$ ipython --no-banner

In [1]: import numpy as np

In [2]: import numpy.linalg as la

In [3]: np.set_printoptions(precision=3, suppress=True, linewidth=200, sign=" ")

In [4]: M = np.load("run3.npy")

In [5]: print(M)
[[ 1.     0.9    0.81   0.729  0.656  0.59   0.531  0.478  0.43   0.387  0.349]
 [ 0.9    1.     0.9    0.81   0.729  0.656  0.59   0.531  0.478  0.43   0.387]
 [ 0.81   0.9    1.     0.9    0.81   0.729  0.656  0.59   0.531  0.478  0.43 ]
 [ 0.729  0.81   0.9    1.     0.9    0.81   0.729  0.656  0.59   0.531  0.478]
 [ 0.656  0.729  0.81   0.9    1.     0.9    0.81   0.729  0.656  0.59   0.531]
 [ 0.59   0.656  0.729  0.81   0.9    1.     0.9    0.81   0.729  0.656  0.59 ]
 [ 0.531  0.59   0.656  0.729  0.81   0.9    1.     0.9    0.81   0.729  0.656]
 [ 0.478  0.531  0.59   0.656  0.729  0.81   0.9    1.     0.9    0.81   0.729]
 [ 0.43   0.478  0.531  0.59   0.656  0.729  0.81   0.9    1.     0.9    0.81 ]
 [ 0.387  0.43   0.478  0.531  0.59   0.656  0.729  0.81   0.9    1.     0.9  ]
 [ 0.349  0.387  0.43   0.478  0.531  0.59   0.656  0.729  0.81   0.9    1.   ]]

In [6]: # symmetric

In [7]: x0 = np.array([-2, 0, 2, -2, -1, 2, 0, 0, 1, 2, 1])

In [8]: h1 = np.maximum(M @ x0, 0)

In [9]: print(M * (h1 > 1e-9)[:, None])
[[ 1.     0.9    0.81   0.729  0.656  0.59   0.531  0.478  0.43   0.387  0.349]
 [ 0.9    1.     0.9    0.81   0.729  0.656  0.59   0.531  0.478  0.43   0.387]
 [ 0.81   0.9    1.     0.9    0.81   0.729  0.656  0.59   0.531  0.478  0.43 ]
 [ 0.729  0.81   0.9    1.     0.9    0.81   0.729  0.656  0.59   0.531  0.478]
 [ 0.656  0.729  0.81   0.9    1.     0.9    0.81   0.729  0.656  0.59   0.531]
 [ 0.59   0.656  0.729  0.81   0.9    1.     0.9    0.81   0.729  0.656  0.59 ]
 [ 0.531  0.59   0.656  0.729  0.81   0.9    1.     0.9    0.81   0.729  0.656]
 [ 0.478  0.531  0.59   0.656  0.729  0.81   0.9    1.     0.9    0.81   0.729]
 [ 0.43   0.478  0.531  0.59   0.656  0.729  0.81   0.9    1.     0.9    0.81 ]
 [ 0.387  0.43   0.478  0.531  0.59   0.656  0.729  0.81   0.9    1.     0.9  ]
 [ 0.349  0.387  0.43   0.478  0.531  0.59   0.656  0.729  0.81   0.9    1.   ]]

In [10]: print(h1)
[ 0.239  0.688  1.145  1.192  1.675  2.389  2.706  3.052  3.434  3.642  3.465]

In [11]: print(np.tanh(M @ x0))
[ 0.235  0.597  0.816  0.831  0.932  0.983  0.991  0.996  0.998  0.999  0.998]

In [12]: vals, evecs = la.eigh(M)

In [13]: x0 = np.array([2, 1, -2, -3, -5, 1, 1, 5, -1, 3, 3])

In [14]: print(la.eigvalsh(M[1:, 1:]))
[ 0.054  0.058  0.066  0.08   0.104  0.148  0.243  0.492  1.449  7.306]

In [15]: print(evecs * np.abs(vals) @ evecs.T)
[[ 1.     0.9    0.81   0.729  0.656  0.59   0.531  0.478  0.43   0.387  0.349]
 [ 0.9    1.     0.9    0.81   0.729  0.656  0.59   0.531  0.478  0.43   0.387]
 [ 0.81   0.9    1.     0.9    0.81   0.729  0.656  0.59   0.531  0.478  0.43 ]
 [ 0.729  0.81   0.9    1.     0.9    0.81   0.729  0.656  0.59   0.531  0.478]
 [ 0.656  0.729  0.81   0.9    1.     0.9    0.81   0.729  0.656  0.59   0.531]
 [ 0.59   0.656  0.729  0.81   0.9    1.     0.9    0.81   0.729  0.656  0.59 ]
 [ 0.531  0.59   0.656  0.729  0.81   0.9    1.     0.9    0.81   0.729  0.656]
 [ 0.478  0.531  0.59   0.656  0.729  0.81   0.9    1.     0.9    0.81   0.729]
 [ 0.43   0.478  0.531  0.59   0.656  0.729  0.81   0.9    1.     0.9    0.81 ]
 [ 0.387  0.43   0.478  0.531  0.59   0.656  0.729  0.81   0.9    1.     0.9  ]
 [ 0.349  0.387  0.43   0.478  0.531  0.59   0.656  0.729  0.81   0.9    1.   ]]

In [16]: print(np.abs(M).sum(axis=1).max(), round(float(np.abs(vals).max()), 3))
8.37 7.809

In [17]: vals, evecs = la.eigh(M)

In [18]: print(np.unique(vals.round(6) + 0, return_counts=True)[1])
[ 1  1  1  1  1  1  1  1  1  1  1]

In [19]: print(vals.sum(), np.trace(M))
11.0 11.0

In [20]: print(np.abs(evecs[:, -1]))
[ 0.263  0.285  0.303  0.316  0.324  0.326  0.324  0.316  0.303  0.285  0.263]

In [21]: print(np.round(evecs.T @ evecs, 3) + 0)
[[ 1.  0.  0.  0.  0.  0.  0.  0.  0.  0.  0.]
 [ 0.  1.  0.  0.  0.  0.  0.  0.  0.  0.  0.]
 [ 0.  0.  1.  0.  0.  0.  0.  0.  0.  0.  0.]
 [ 0.  0.  0.  1.  0.  0.  0.  0.  0.  0.  0.]
 [ 0.  0.  0.  0.  1.  0.  0.  0.  0.  0.  0.]
 [ 0.  0.  0.  0.  0.  1.  0.  0.  0.  0.  0.]
 [ 0.  0.  0.  0.  0.  0.  1.  0.  0.  0.  0.]
 [ 0.  0.  0.  0.  0.  0.  0.  1.  0.  0.  0.]
 [ 0.  0.  0.  0.  0.  0.  0.  0.  1.  0.  0.]
 [ 0.  0.  0.  0.  0.  0.  0.  0.  0.  1.  0.]
 [ 0.  0.  0.  0.  0.  0.  0.  0.  0.  0.  1.]]

In [22]: print(np.abs(evecs[:, -1]).round(6).argmax())
5

In [23]: rng = np.random.default_rng(15)

In [24]: idx = rng.permutation(11)

In [25]: A2 = M[:, idx] * rng.choice([-1, 1], 11)

In [26]: print(A2)
[[-0.59   0.729  0.531 -1.    -0.81   0.43  -0.478 -0.349  0.656 -0.387  0.9  ]
 [-0.656  0.81   0.59  -0.9   -0.9    0.478 -0.531 -0.387  0.729 -0.43   1.   ]
 [-0.729  0.9    0.656 -0.81  -1.     0.531 -0.59  -0.43   0.81  -0.478  0.9  ]
 [-0.81   1.     0.729 -0.729 -0.9    0.59  -0.656 -0.478  0.9   -0.531  0.81 ]
 [-0.9    0.9    0.81  -0.656 -0.81   0.656 -0.729 -0.531  1.    -0.59   0.729]
 [-1.     0.81   0.9   -0.59  -0.729  0.729 -0.81  -0.59   0.9   -0.656  0.656]
 [-0.9    0.729  1.    -0.531 -0.656  0.81  -0.9   -0.656  0.81  -0.729  0.59 ]
 [-0.81   0.656  0.9   -0.478 -0.59   0.9   -1.    -0.729  0.729 -0.81   0.531]
 [-0.729  0.59   0.81  -0.43  -0.531  1.    -0.9   -0.81   0.656 -0.9    0.478]
 [-0.656  0.531  0.729 -0.387 -0.478  0.9   -0.81  -0.9    0.59  -1.     0.43 ]
 [-0.59   0.478  0.656 -0.349 -0.43   0.81  -0.729 -1.     0.531 -0.9    0.387]]

In [27]: left, _, VT = la.svd(M.T @ A2)

In [28]: print(idx)
[  5   3   6   0   2   8   7  10   4   9   1]

In [29]: J = np.load("block1.npy")

In [30]: print(J)
[[ -4  -1  -9  -5   1  -5  -3  -9  -2  -4]
 [ -4  -1  -9  -5   1  -5  -3  -9  -2  -4]
 [ -8  -6  -6  -6  -2  -6  -2  -6  -4  -8]
 [ 10   7   9   8   2   8   3   9   5  10]
 [  8   5   9   7   1   7   3   9   4   8]
 [  8   5   9   7   1   7   3   9   4   8]
 [ -2   1  -9  -4   2  -4  -3  -9  -1  -2]
 [  2   4  -6  -1   3  -1  -2  -6   1   2]
 [  2   2   0   1   1   1   0   0   1   2]
 [ -4  -3  -3  -3  -1  -3  -1  -3  -2  -4]
 [ -2  -3   3   0  -2   0   1   3  -1  -2]
 [  8   5   9   7   1   7   3   9   4   8]
 [-10  -8  -6  -7  -3  -7  -2  -6  -5 -10]
 [  0  -2   6   2  -2   2   2   6   0   0]]

In [31]: # columns 3 and 5 are equal

In [32]: r0, g = J[8], J[7]

In [33]: print(r0 @ r0)
16

In [34]: p = (r0 @ g) / (r0 @ r0) * r0

In [35]: print(np.round(la.norm(r0 + g) ** 2 + la.norm(r0 - g) ** 2, 3))
256.0

In [36]: print(g - p)
[-0.25   1.75  -6.    -2.125  1.875 -2.125 -2.    -6.    -0.125 -0.25 ]

In [37]: print(np.outer(r0, g))
[[  4   8 -12  -2   6  -2  -4 -12   2   4]
 [  4   8 -12  -2   6  -2  -4 -12   2   4]
 [  0   0   0   0   0   0   0   0   0   0]
 [  2   4  -6  -1   3  -1  -2  -6   1   2]
 [  2   4  -6  -1   3  -1  -2  -6   1   2]
 [  2   4  -6  -1   3  -1  -2  -6   1   2]
 [  0   0   0   0   0   0   0   0   0   0]
 [  0   0   0   0   0   0   0   0   0   0]
 [  2   4  -6  -1   3  -1  -2  -6   1   2]
 [  4   8 -12  -2   6  -2  -4 -12   2   4]]

In [38]: print(p)
[ 2.25   2.25   0.     1.125  1.125  1.125  0.     0.     1.125  2.25 ]

In [39]: E = np.load("x.npy")

In [40]: print(E)
[[ 0.211  0.105  0.105  0.     0.158  0.158  0.105  0.053  0.105]
 [ 0.231  0.154  0.077  0.077  0.     0.     0.231  0.     0.231]
 [ 0.071  0.143  0.214  0.214  0.143  0.     0.071  0.143  0.   ]
 [ 0.15   0.15   0.05   0.2    0.1    0.05   0.05   0.1    0.15 ]
 [ 0.056  0.056  0.167  0.111  0.111  0.167  0.056  0.111  0.167]
 [ 0.143  0.143  0.048  0.     0.143  0.19   0.143  0.143  0.048]
 [ 0.     0.133  0.133  0.     0.133  0.2    0.267  0.067  0.067]
 [ 0.     0.176  0.118  0.059  0.176  0.176  0.059  0.235  0.   ]
 [ 0.062  0.188  0.062  0.125  0.062  0.     0.188  0.188  0.125]]

In [41]: # a transition matrix

In [42]: print(np.round(np.abs(la.eigvals(E)).max(), 3))
1.0
